% ipython --no-banner

In [1]: import numpy as np

In [2]: np.set_printoptions(precision=1, suppress=True, linewidth=120, legacy="1.25")

In [3]: u = np.array([0, 0, 0, 2])

In [4]: J = np.array([np.roll(u, i) for i in range(4)])

In [5]: print(J)
[[0 0 0 2]
 [2 0 0 0]
 [0 2 0 0]
 [0 0 2 0]]

In [6]: rng = np.random.default_rng(297)

In [7]: labels = rng.permutation(4)

In [8]: print(labels)
[3 0 1 2]

In [9]: A2 = J[labels][:, labels]

In [10]: print(np.sort(np.abs(np.linalg.eigvals(A2))))
[2. 2. 2. 2.]

In [11]: print(round(np.linalg.det(A2), 1), np.round(np.linalg.det(J[labels]), 1))
-16.0 16.0

In [12]: F = np.load("m.npy")

In [13]: print(F)
[[-4  7 -8 -6]
 [-9 -8 -1 -5]
 [ 6 -7  3  2]]

In [14]: W = np.array([[9, 7, 2, 4], [3, 0, -2, 1], [-9, -3, 3, 8], [9, -1, -7, 9]])

In [15]: beta = np.array([1, 0, 3, 5])

In [16]: hid = np.maximum(F @ W + beta, 0)

In [17]: print((hid > 0).mean(axis=0))
[0.7 0.7 0.7 0.3]

In [18]: cent = np.array([[-2, -3, 1], [-3, -1, 1], [-3, 0, -3], [3, 1, -2]])

In [19]: print(hid @ cent)
[[ -14  -14    6]
 [ -99    0  -99]
 [ -23  -42 -144]]

In [20]: print(W @ cent)
[[-33 -30   2]
 [  3  -8   7]
 [ 42  38 -37]
 [ 33 -17  11]]

In [21]: print(np.linalg.svd(F, compute_uv=False))
[15.8 12.9  4.2]

In [22]: print(round(np.linalg.norm(F), 1))
20.8

In [23]: print(F - F[0])
[[  0   0   0   0]
 [ -5 -15   7   1]
 [ 10 -14  11   8]]

In [24]: print(np.diff(F, axis=0))
[[ -5 -15   7   1]
 [ 15   1   4   7]]

In [25]: print(F.mean(axis=0))
[-2.3 -2.7 -2.  -3. ]

In [26]: print(np.abs(F).max())
9

In [27]: print(np.unravel_index(np.abs(F).argmax(), F.shape))
(1, 0)

In [28]: F[3]
---------------------------------------------------------------------------
IndexError                                Traceback (most recent call last)
Cell In[28], line 1
----> 1 F[3]

IndexError: index 3 is out of bounds for axis 0 with size 3

In [29]: A2 = F / np.sqrt((F ** 2).mean(axis=1, keepdims=True))

In [30]: print(F - F.mean(axis=1, keepdims=True))
[[-1.2  9.8 -5.2 -3.2]
 [-3.2 -2.2  4.8  0.8]
 [ 5.  -8.   2.   1. ]]

In [31]: print(np.linalg.norm(A2, axis=1))
[2. 2. 2.]

In [32]: vec = np.array([0, 3, 2, 0])

In [33]: h = np.maximum(F @ vec, 0)

In [34]: print(F * (h > 1e-9)[:, None])
[[-4  7 -8 -6]
 [ 0  0  0  0]
 [ 0  0  0  0]]

In [35]: print(np.maximum(F @ vec, 0) - np.maximum(-F @ vec, 0))
[  5 -26 -15]

In [36]: print(F.T @ h)
[-20  35 -40 -30]

In [37]: print(h)
[5 0 0]

In [38]: E = np.loadtxt("out19.csv", delimiter=",")

In [39]: print(E)
[[ 5.6 -6.3 -5.5]
 [ 6.8 -6.4 -3.5]
 [-1.5 -2.6 -9.5]
 [-0.1 -3.6 -9.3]
 [ 8.2 -4.9  3. ]
 [-2.7  5.2  8.1]
 [ 2.   2.3  9.5]
 [ 5.8 -6.3 -5.1]
 [ 1.8  2.4  9.5]
 [-1.8 -2.4 -9.5]
 [ 6.4 -6.4 -4.2]
 [-8.2  5.5 -1.4]
 [ 0.6 -4.  -9.1]
 [-8.   4.2 -4.4]
 [ 8.2 -5.3  2. ]
 [ 3.   1.5  9.4]
 [-7.8  3.9 -4.9]
 [ 7.8 -6.2 -0.9]
 [-0.1 -3.6 -9.3]
 [-7.2  2.9 -6.3]
 [ 5.1 -6.1 -6. ]
 [-3.7  5.6  7.4]
 [-2.  -2.2 -9.5]
 [ 7.4 -6.4 -2.3]
 [ 2.8 -5.2 -8. ]
 [ 5.7 -1.   8.2]]

In [40]: Uu, s, VT = np.linalg.svd(E)

In [41]: evecs = VT[:(s > 1e-8).sum()]

In [42]: vec = E[0] + 2 * E[19] + rng.integers(2) * np.eye(3)[2]

In [43]: print(vec)
[ -8.9  -0.5 -18. ]

In [44]: print(np.diag(evecs.T @ evecs))
[0.7 0.4 0.9]

In [45]: print(np.allclose(evecs.T @ evecs @ vec, vec))
True

In [46]: print(evecs.T @ evecs)
[[ 0.7 -0.4  0.2]
 [-0.4  0.4  0.2]
 [ 0.2  0.2  0.9]]

In [47]: print(round(float(np.linalg.norm(vec - evecs.T @ evecs @ vec)), 1))
0.0

In [48]: D = np.linalg.norm(E[:, None] - E[None], axis=-1)

In [49]: print(D.mean(axis=1).argmax())
21

In [50]: print((D + 1e9 * np.eye(26)).round(6).argmin(axis=1))
[ 7 10  9 18 14 21  8  0  6  2  1 13  3 16  4  6 13 23  3 16  0  5  9  1 12 15]

In [51]: X = np.tanh(np.array([[1.4, 1.6],
    ...:     [1.1, 0.1],
    ...:     [-1.3, 0.4],
    ...:     [-0.6, 0.8],
    ...:     [0.7, 0.7],
    ...:     [0.3, 0.0],
    ...:     [-1.9, -1.5],
    ...:     [-1.5, 1.9],
    ...:     [-1.0, 0.3],
    ...:     [1.5, -1.5],
    ...:     [-0.3, 0.0],
    ...:     [0.5, -0.3],
    ...:     [-1.3, 2.0]]) @ np.array([[-1.0, -0.1, -0.6], [1.9, 0.8, -0.8]]))

In [52]: print(X.round(1) + 0)
[[ 0.9  0.8 -1. ]
 [-0.7  0.  -0.6]
 [ 1.   0.4  0.4]
 [ 1.   0.6 -0.3]
 [ 0.6  0.5 -0.8]
 [-0.3  0.  -0.2]
 [-0.7 -0.8  1. ]
 [ 1.   0.9 -0.6]
 [ 0.9  0.3  0.3]
 [-1.  -0.9  0.3]
 [ 0.3  0.   0.2]
 [-0.8 -0.3 -0.1]
 [ 1.   0.9 -0.7]]

In [53]: proj = X @ np.linalg.solve(X.T @ X, X.T)

In [54]: print(round(np.trace(proj), 1))
3.0

In [55]: print(np.round(proj @ X[:, 1], 1) + 0)
[ 0.8  0.   0.4  0.6  0.5  0.  -0.8  0.9  0.3 -0.9  0.  -0.3  0.9]

In [56]: print(np.allclose(proj @ proj, proj))
True

In [57]: labels = X[:, 2] > np.median(X[:, 2])

In [58]: u = X[labels].mean(axis=0) - X[~labels].mean(axis=0)

In [59]: print(np.argsort(-np.abs(u).round(6), kind="stable"))
[2 1 0]

In [60]: print(((X - X.mean(axis=0)) @ u > 0).astype(int))
[0 1 0 0 0 1 1 0 0 1 1 1 0]

In [61]: blk = np.stack([F, 3 * F, F[::-1]])

In [62]: print(np.linalg.matrix_rank(blk))
[3 3 3]

In [63]: print(np.einsum("bij,cij->bc", blk, blk))
[[ 434 1302  -47]
 [1302 3906 -141]
 [ -47 -141  434]]

In [64]: print((blk @ F.T).shape)
(3, 3, 3)

In [65]: mat = np.load("arr.npy")

In [66]: print(mat)
[[1.  0.  0.  0. ]
 [0.5 0.5 0.  0. ]
 [0.  0.5 0.5 0. ]
 [0.  0.  0.  1. ]]

In [67]: # triangular: eigenvalues sit on the diagonal

In [68]: A2 = mat / np.sqrt((mat ** 2).mean(axis=1, keepdims=True))

In [69]: print(mat - mat.mean(axis=1, keepdims=True))
[[ 0.8 -0.2 -0.2 -0.2]
 [ 0.2  0.2 -0.2 -0.2]
 [-0.2  0.2  0.2 -0.2]
 [-0.2 -0.2 -0.2  0.8]]

In [70]: print(np.linalg.norm(A2, axis=1))
[2. 2. 2. 2.]

In [71]: print(np.linalg.matrix_rank(A2) == np.linalg.matrix_rank(mat))
True

In [72]: print(np.sort(np.linalg.eigvals(mat).real))
[0.5 0.5 1.  1. ]

In [73]: print(np.flatnonzero(np.linalg.matrix_power((mat != 0) + (mat.T != 0) + np.eye(4), 4)[2]))
[0 1 2]

In [74]: print(round(float(np.linalg.det(mat)), 1))
0.2

In [75]: W0 = np.array([[1.7, 2.2, -3.6],
    ...:     [-6.8, 16.5, -7.1],
    ...:     [30.2, -2.6, -2.0],
    ...:     [2.5, -7.4, -1.6],
    ...:     [-3.1, -7.4, 11.1],
    ...:     [5.5, -14.4, 6.1],
    ...:     [-0.9, 8.2, -11.1],
    ...:     [23.3, -0.7, 2.7],
    ...:     [-13.4, 1.8, 5.3],
    ...:     [0.7, 1.0, 6.8],
    ...:     [9.2, 13.9, 7.9],
    ...:     [0.5, -2.5, 11.5],
    ...:     [-3.5, -3.5, 5.9],
    ...:     [14.3, -0.4, 11.5],
    ...:     [23.4, -21.7, -6.3],
    ...:     [13.5, 5.6, 3.9],
    ...:     [7.4, -3.7, 12.3],
    ...:     [-0.4, -8.7, -5.0],
    ...:     [-17.9, -7.3, 2.4],
    ...:     [-9.1, 1.8, 1.3]])

In [76]: u = np.array([2, 0])

In [77]: print(np.cross(F[0, :3], F[1, :3]))
[-71  68  95]

In [78]: print(np.array([np.convolve(row, u, "same") for row in F]))
[[ -8  14 -16 -12]
 [-18 -16  -2 -10]
 [ 12 -14   6   4]]
